$ ipython --no-banner

In [1]: import numpy as np

In [2]: np.set_printoptions(precision=2, suppress=True, linewidth=120, sign=" ")

In [3]: rd = lambda a: np.round(a, 2) + 0

In [4]: X = np.load("a.npy")

In [5]: print(X)
[[  0   3   6   0   2   4]
 [  0   3   0   0   2   0]
 [  0   0   9   0   0   6]
 [  0   0   0   0   5  10]
 [  0   0   0   0   5   0]
 [  0   0   0   0   0  15]]

In [6]: A2 = X / np.sqrt((X ** 2).mean(axis=1, keepdims=True))

In [7]: print(rd(A2[3]))
[ 0.    0.    0.    0.    1.1   2.19]

In [8]: print(rd(X - X.mean(axis=1, keepdims=True)))
[[-2.5   0.5   3.5  -2.5  -0.5   1.5 ]
 [-0.83  2.17 -0.83 -0.83  1.17 -0.83]
 [-2.5  -2.5   6.5  -2.5  -2.5   3.5 ]
 [-2.5  -2.5  -2.5  -2.5   2.5   7.5 ]
 [-0.83 -0.83 -0.83 -0.83  4.17 -0.83]
 [-2.5  -2.5  -2.5  -2.5  -2.5  12.5 ]]

In [9]: arr = np.loadtxt("w.csv", delimiter=",")

In [10]: print(arr)
[[-4.  0.  0.]
 [ 0.  2. -4.]
 [ 0.  4. -6.]]

In [11]: print(np.diff(arr, axis=0))
[[ 4.  2. -4.]
 [ 0.  2. -2.]]

In [12]: print(arr.sum(axis=1))
[-4. -2. -2.]

In [13]: print(arr - arr[0])
[[ 0.  0.  0.]
 [ 4.  2. -4.]
 [ 4.  4. -6.]]

In [14]: print(np.abs(arr).max())
6.0

In [15]: print(rd(np.linalg.svd(arr, compute_uv=False)))
[ 8.47  4.    0.47]

In [16]: Q, V = np.linalg.qr(arr[:, :2])[0], np.linalg.qr(arr[:, 2:])[0]

In [17]: sigma = np.linalg.svd(Q.T @ V, compute_uv=False)

In [18]: print(rd(np.linalg.norm(Q @ Q.T - V @ V.T, 2)))
1.0

In [19]: evals, V = np.linalg.eig(arr)

In [20]: print(rd(np.sort(np.linalg.eigvals(arr.T))))
[-4. -2. -2.]

In [21]: print(rd(evals))
[-2. -2. -4.]

In [22]: print(rd(np.prod(evals)))
-16.0

In [23]: print(rd(np.sort(np.linalg.eigvals(np.linalg.inv(arr)))))
[-0.5  -0.5  -0.25]
